% python3 -q
>>> import numpy as np
>>> import numpy.linalg as la
>>> np.set_printoptions(suppress=True, linewidth=100)
>>> X = np.load("test19.npy")
>>> print(X)
[[ 0  2 -3  3  0 -3 -3  2 -1 -1]
 [ 0  0  0 -2  3  0 -3 -3  2 -1]
 [ 0  0  0 -2 -2 -3  1 -2  2  1]
 [ 0  0  0  0 -1 -2 -3  1 -1 -1]
 [ 0  0  0  0  0  1 -3  0  3 -3]
 [ 0  0  0  0  0  0  1  2 -3  3]
 [ 0  0  0  0  0  0  0 -2  0  3]
 [ 0  0  0  0  0  0  0  0  3 -1]
 [ 0  0  0  0  0  0  0  0  0 -1]
 [ 0  0  0  0  0  0  0  0  0  0]]
>>> Uu, s, Vt = la.svd(X)
>>> vecs = Vt[:(s > 1e-8).sum()]
>>> rng = np.random.default_rng(505)
>>> x = X[0] + 4 * X[6] + rng.integers(2) * np.eye(10)[4]
>>> print(x)
[ 0.  2. -3.  3.  1. -3. -3. -6. -1. 11.]
>>> print(np.round(vecs.T @ vecs, 2) + 0)
[[ 0.    0.    0.    0.    0.    0.    0.    0.    0.    0.  ]
 [ 0.    0.31 -0.46  0.    0.    0.    0.    0.    0.    0.  ]
 [ 0.   -0.46  0.69  0.    0.    0.    0.    0.    0.    0.  ]
 [ 0.    0.    0.    1.    0.    0.    0.    0.    0.    0.  ]
 [ 0.    0.    0.    0.    1.    0.    0.    0.    0.    0.  ]
 [ 0.    0.    0.    0.    0.    1.    0.    0.    0.    0.  ]
 [ 0.    0.    0.    0.    0.    0.    1.    0.    0.    0.  ]
 [ 0.    0.    0.    0.    0.    0.    0.    1.    0.    0.  ]
 [ 0.    0.    0.    0.    0.    0.    0.    0.    1.    0.  ]
 [ 0.    0.    0.    0.    0.    0.    0.    0.    0.    1.  ]]
>>> Uu, s, Vt = la.svd(X)
>>> print(np.argmax(s[:-1] / (s[1:] + 1e-6)) + 1)
8
>>> print(s.round(2) + 0)
[8.63 7.82 5.35 4.54 3.03 2.07 1.54 0.53 0.   0.  ]
>>> A2 = Uu[:, :8] @ np.diag(s[:8]) @ Vt[:8]
>>> print(np.round(np.abs(X - A2).max(), 2))
0.0
>>> print(A2.round(2) + 0)
[[ 0.  2. -3.  3.  0. -3. -3.  2. -1. -1.]
 [ 0.  0.  0. -2.  3.  0. -3. -3.  2. -1.]
 [ 0.  0.  0. -2. -2. -3.  1. -2.  2.  1.]
 [ 0.  0.  0.  0. -1. -2. -3.  1. -1. -1.]
 [ 0.  0.  0.  0.  0.  1. -3.  0.  3. -3.]
 [ 0.  0.  0.  0.  0.  0.  1.  2. -3.  3.]
 [ 0.  0.  0.  0.  0.  0.  0. -2.  0.  3.]
 [ 0.  0.  0.  0.  0.  0.  0.  0.  3. -1.]
 [ 0.  0.  0.  0.  0.  0.  0.  0.  0. -1.]
 [ 0.  0.  0.  0.  0.  0.  0.  0.  0.  0.]]
>>> print(la.matrix_rank(A2))
8
>>> print(np.round(la.norm(X - A2) / la.norm(X), 2))
0.0
>>> print(np.round(la.norm(X - A2, 2), 2), round(float(s[8]), 2))
0.0 0.0
>>> print(la.matrix_rank(X, rtol=0.05))
8
>>> Uu, s = la.svd(X)
Traceback (most recent call last):
  File "<python-input-21>", line 1, in <module>
    Uu, s = la.svd(X)
    ^^^^^
ValueError: too many values to unpack (expected 2)
>>> Uu, s, Vt = la.svd(X, full_matrices=False)
>>> print(np.round(Uu.T @ Uu, 2) + 0)
[[1. 0. 0. 0. 0. 0. 0. 0. 0. 0.]
 [0. 1. 0. 0. 0. 0. 0. 0. 0. 0.]
 [0. 0. 1. 0. 0. 0. 0. 0. 0. 0.]
 [0. 0. 0. 1. 0. 0. 0. 0. 0. 0.]
 [0. 0. 0. 0. 1. 0. 0. 0. 0. 0.]
 [0. 0. 0. 0. 0. 1. 0. 0. 0. 0.]
 [0. 0. 0. 0. 0. 0. 1. 0. 0. 0.]
 [0. 0. 0. 0. 0. 0. 0. 1. 0. 0.]
 [0. 0. 0. 0. 0. 0. 0. 0. 1. 0.]
 [0. 0. 0. 0. 0. 0. 0. 0. 0. 1.]]
>>> print(s.round(2) + 0)
[8.63 7.82 5.35 4.54 3.03 2.07 1.54 0.53 0.   0.  ]
>>> print(np.round(Vt @ Vt.T, 2) + 0)
[[1. 0. 0. 0. 0. 0. 0. 0. 0. 0.]
 [0. 1. 0. 0. 0. 0. 0. 0. 0. 0.]
 [0. 0. 1. 0. 0. 0. 0. 0. 0. 0.]
 [0. 0. 0. 1. 0. 0. 0. 0. 0. 0.]
 [0. 0. 0. 0. 1. 0. 0. 0. 0. 0.]
 [0. 0. 0. 0. 0. 1. 0. 0. 0. 0.]
 [0. 0. 0. 0. 0. 0. 1. 0. 0. 0.]
 [0. 0. 0. 0. 0. 0. 0. 1. 0. 0.]
 [0. 0. 0. 0. 0. 0. 0. 0. 1. 0.]
 [0. 0. 0. 0. 0. 0. 0. 0. 0. 1.]]
>>> print(Uu.shape, s.shape, Vt.shape)
(10, 10) (10,) (10, 10)
>>> print((s > 1e-8).sum())
8
>>> print([int(la.matrix_rank(la.matrix_power(X, p))) for p in range(1, 11)])
[8, 7, 6, 5, 4, 3, 2, 1, 0, 0]
>>> print(np.abs(X).max())
3
>>> X[10]
Traceback (most recent call last):
  File "<python-input-30>", line 1, in <module>
    X[10]
    ~^^^^
IndexError: index 10 is out of bounds for axis 0 with size 10
>>> print(np.round(la.svd(X, compute_uv=False), 2) + 0)
[8.63 7.82 5.35 4.54 3.03 2.07 1.54 0.53 0.   0.  ]
>>> X[:, 10]
Traceback (most recent call last):
  File "<python-input-32>", line 1, in <module>
    X[:, 10]
    ~^^^^^^^
IndexError: index 10 is out of bounds for axis 1 with size 10
>>> print(round(float(la.norm(X)), 2))
14.18
>>> print(np.unravel_index(np.abs(X).argmax(), X.shape))
(np.int64(0), np.int64(2))
>>> print(X.mean(axis=0))
[ 0.   0.2 -0.3 -0.1  0.  -0.7 -1.  -0.2  0.5 -0.1]
>>> print(X.sum(axis=0))
[  0   2  -3  -1   0  -7 -10  -2   5  -1]
>>> print(np.count_nonzero(X))
40
>>> W0 = np.load("dump.npy")
>>> print(W0)
[[ 7  9 -6 -2 -6 -7 -2 -7 -7 -3  3  9  6]
 [ 6  7  9 -6 -2 -6 -7 -2 -7 -7 -3  3  9]
 [ 9  6  7  9 -6 -2 -6 -7 -2 -7 -7 -3  3]
 [ 3  9  6  7  9 -6 -2 -6 -7 -2 -7 -7 -3]
 [-3  3  9  6  7  9 -6 -2 -6 -7 -2 -7 -7]
 [-7 -3  3  9  6  7  9 -6 -2 -6 -7 -2 -7]
 [-7 -7 -3  3  9  6  7  9 -6 -2 -6 -7 -2]
 [-2 -7 -7 -3  3  9  6  7  9 -6 -2 -6 -7]
 [-7 -2 -7 -7 -3  3  9  6  7  9 -6 -2 -6]
 [-6 -7 -2 -7 -7 -3  3  9  6  7  9 -6 -2]
 [-2 -6 -7 -2 -7 -7 -3  3  9  6  7  9 -6]
 [-6 -2 -6 -7 -2 -7 -7 -3  3  9  6  7  9]
 [ 9 -6 -2 -6 -7 -2 -7 -7 -3  3  9  6  7]]
>>> print(np.allclose(W0 @ W0.T, W0.T @ W0))
True
>>> print((W0 @ W0)[0])
[ 199  101  -67 -255 -204 -365 -306 -155 -118  125  281  392  408]
>>> print(np.round(np.sort(np.abs(np.fft.fft(W0[0]))), 2), np.round(np.sort(la.svd(W0, compute_uv=False)), 2))
[ 6.    7.14  7.14  9.5   9.5  11.1  11.1  16.82 16.82 18.54 18.54 47.84 47.84] [ 6.    7.14  7.14  9.5   9.5  11.1  11.1  16.82 16.82 18.54 18.54 47.84 47.84]
>>> print(np.round(np.fft.fft(W0[0]), 2))
[-6.   +0.j   44.52+17.52j 10.57+13.09j -3.64 -8.77j  7.72 -7.98j -3.76-18.16j -6.89 -1.88j
 -6.89 +1.88j -3.76+18.16j  7.72 +7.98j -3.64 +8.77j 10.57-13.09j 44.52-17.52j]
>>> J = np.loadtxt("data.csv", delimiter=",")
>>> print(J)
[[ -1.04 -12.21  -6.56]
 [  4.98  16.97  14.07]
 [ -5.    30.61   4.64]
 [ -5.91  -1.74   5.92]
 [  9.15  -8.89 -10.98]
 [ 17.55  -4.67  18.03]
 [ 13.13   7.14  15.86]
 [ 16.01 -11.93   5.42]
 [ -7.91  -7.46  -5.43]
 [  8.54  29.07   6.4 ]
 [ 15.43  -7.87  23.54]
 [ 16.98   2.18  26.59]
 [-15.84   9.69  -3.29]
 [  7.19  21.65  15.72]
 [-10.25   3.18  -0.09]
 [-12.81  10.74  14.19]
 [ 15.42  20.06   2.77]
 [-38.79 -15.39 -16.85]
 [  4.18   2.36  -8.27]
 [  5.9  -22.09   7.17]
 [ -7.72   8.85   1.42]
 [ -7.3  -19.54  -6.54]
 [ -1.88   9.02   5.61]
 [ 16.33  17.92 -10.13]
 [  2.51  -3.5    3.3 ]
 [ -0.56  -6.73 -14.34]
 [-25.64 -14.9  -13.09]
 [ 12.84   2.51  34.95]
 [ 19.08   9.77  -2.34]
 [ -5.71   5.52   5.15]
 [ -2.58 -26.18  -0.99]
 [-39.49 -12.33 -18.25]
 [  9.46   0.45  -3.32]
 [-11.12   7.56 -15.88]
 [  5.14  -8.64   5.78]
 [ -8.41  -4.32 -20.39]
 [  1.09   2.32   8.23]
 [  0.81  -4.84 -20.58]
 [  8.68 -17.94  15.31]
 [-12.52 -13.38   3.4 ]
 [ 10.65  12.47  22.9 ]
 [ 10.83   0.85   7.29]
 [  6.03  28.51  21.41]]
>>> cen = J - J.mean(axis=1)
Traceback (most recent call last):
  File "<python-input-46>", line 1, in <module>
    cen = J - J.mean(axis=1)
          ~~^~~~~~~~~~~~~~~~
ValueError: operands could not be broadcast together with shapes (43,3) (43,) 
>>> cen = J - J.mean(axis=0)
>>> Uu, s, Vt = la.svd(cen, full_matrices=False)
>>> print((np.sign(Uu[:, 0]) == np.sign(Uu[0, 0])).astype(int))
[1 0 0 1 1 0 0 0 1 0 0 0 1 0 1 0 0 1 1 1 1 1 0 0 1 1 1 0 0 0 1 1 0 1 0 1 0 1 0 1 0 0 0]
>>> print(np.round(s ** 2 / (s ** 2).sum(), 2))
[0.59 0.27 0.15]
>>> print(np.round(cen.mean(axis=0), 2) + 0)
[0. 0. 0.]
>>> print(round((s ** 2).sum() ** 2 / (s ** 4).sum(), 2))
2.29
>>> print(s.round(2))
[117.74  79.65  58.67]
>>> print(la.matrix_rank(cen))
3
>>> proj = J @ la.solve(J.T @ J, J.T)
>>> print(la.matrix_rank(np.eye(43) - proj))
40
>>> print(np.allclose(proj @ proj, proj))
True
>>> print(np.round(la.eigvalsh(proj), 2) + 0)
[0. 0. 0. 0. 0. 0. 0. 0. 0. 0. 0. 0. 0. 0. 0. 0. 0. 0. 0. 0. 0. 0. 0. 0. 0. 0. 0. 0. 0. 0. 0. 0. 0.
 0. 0. 0. 0. 0. 0. 0. 1. 1. 1.]
>>> K = np.load("case2.npy")
>>> print(K)
[[-3  3  1 -1  0  0 -3  2  3  3]
 [ 0  0  1 -3  2 -2  0  2 -3  0]
 [ 0  0 -3  2 -3  2  0  2 -3  0]
 [ 0  0  0  2 -2  3 -1  0 -2  0]
 [ 0  0  0  0 -2  0  2 -3  0  2]
 [ 0  0  0  0  0 -3  0  2  0  0]
 [ 0  0  0  0  0  0  3 -3 -1  1]
 [ 0  0  0  0  0  0  0  0 -3 -2]
 [ 0  0  0  0  0  0  0  0  2  2]
 [ 0  0  0  0  0  0  0  0  0  2]]
>>> # null space of dimension 1
>>> rank = la.matrix_rank(K)
>>> print(rank)
9
>>> ns = la.svd(K)[2][rank:].T
>>> print(np.round(ns @ ns.T, 2) + 0)
[[0.5 0.5 0.  0.  0.  0.  0.  0.  0.  0. ]
 [0.5 0.5 0.  0.  0.  0.  0.  0.  0.  0. ]
 [0.  0.  0.  0.  0.  0.  0.  0.  0.  0. ]
 [0.  0.  0.  0.  0.  0.  0.  0.  0.  0. ]
 [0.  0.  0.  0.  0.  0.  0.  0.  0.  0. ]
 [0.  0.  0.  0.  0.  0.  0.  0.  0.  0. ]
 [0.  0.  0.  0.  0.  0.  0.  0.  0.  0. ]
 [0.  0.  0.  0.  0.  0.  0.  0.  0.  0. ]
 [0.  0.  0.  0.  0.  0.  0.  0.  0.  0. ]
 [0.  0.  0.  0.  0.  0.  0.  0.  0.  0. ]]
>>> print(la.matrix_rank(K.T @ K), la.matrix_rank(K @ K.T))
9 9
>>> print(np.round(ns[:, 0] / ns[np.abs(ns[:, 0]).round(6).argmax(), 0], 2) + 0)
[1. 1. 0. 0. 0. 0. 0. 0. 0. 0.]
>>> print([int(la.matrix_rank(K[:i])) for i in range(1, len(K) + 1)])
[1, 2, 3, 4, 5, 6, 7, 8, 9, 9]
>>> print([int(la.matrix_rank(la.matrix_power(K, p))) for p in range(1, 11)])
[9, 8, 8, 8, 8, 8, 8, 8, 8, 8]
>>> print((K - K.T) / 2)
[[ 0.   1.5  0.5 -0.5  0.   0.  -1.5  1.   1.5  1.5]
 [-1.5  0.   0.5 -1.5  1.  -1.   0.   1.  -1.5  0. ]
 [-0.5 -0.5  0.   1.  -1.5  1.   0.   1.  -1.5  0. ]
 [ 0.5  1.5 -1.   0.  -1.   1.5 -0.5  0.  -1.   0. ]
 [ 0.  -1.   1.5  1.   0.   0.   1.  -1.5  0.   1. ]
 [ 0.   1.  -1.  -1.5  0.   0.   0.   1.   0.   0. ]
 [ 1.5  0.   0.   0.5 -1.   0.   0.  -1.5 -0.5  0.5]
 [-1.  -1.  -1.   0.   1.5 -1.   1.5  0.  -1.5 -1. ]
 [-1.5  1.5  1.5  1.   0.   0.   0.5  1.5  0.   1. ]
 [-1.5  0.   0.   0.  -1.   0.  -0.5  1.  -1.   0. ]]
>>> print(K @ K)
[[  9  -9  -3  -6   5  -7   1  11 -16  -4]
 [  0   0  -3  -4  -1  -1   7  -8  -9  -6]
 [  0   0   9  -2  11  -6  -8   7  -7 -16]
 [  0   0   0   4   0  -3  -9  15  -7  -9]
 [  0   0   0   0   4   0   2   0   7   8]
 [  0   0   0   0   0   9   0  -6  -6  -4]
 [  0   0   0   0   0   0   9  -9   4   9]
 [  0   0   0   0   0   0   0   0  -6 -10]
 [  0   0   0   0   0   0   0   0   4   8]
 [  0   0   0   0   0   0   0   0   0   4]]
>>> print((K + K.T) / 2)
[[-3.   1.5  0.5 -0.5  0.   0.  -1.5  1.   1.5  1.5]
 [ 1.5  0.   0.5 -1.5  1.  -1.   0.   1.  -1.5  0. ]
 [ 0.5  0.5 -3.   1.  -1.5  1.   0.   1.  -1.5  0. ]
 [-0.5 -1.5  1.   2.  -1.   1.5 -0.5  0.  -1.   0. ]
 [ 0.   1.  -1.5 -1.  -2.   0.   1.  -1.5  0.   1. ]
 [ 0.  -1.   1.   1.5  0.  -3.   0.   1.   0.   0. ]
 [-1.5  0.   0.  -0.5  1.   0.   3.  -1.5 -0.5  0.5]
 [ 1.   1.   1.   0.  -1.5  1.  -1.5  0.  -1.5 -1. ]
 [ 1.5 -1.5 -1.5 -1.   0.   0.  -0.5 -1.5  2.   1. ]
 [ 1.5  0.   0.   0.   1.   0.   0.5 -1.   1.   2. ]]
>>> print(np.round(np.sort(np.abs(la.eigvals(K))), 2))
[0. 0. 2. 2. 2. 2. 3. 3. 3. 3.]
>>> print(np.allclose(K @ K.T, K.T @ K))
False
>>> print(round(float(la.det(K)), 2))
0.0
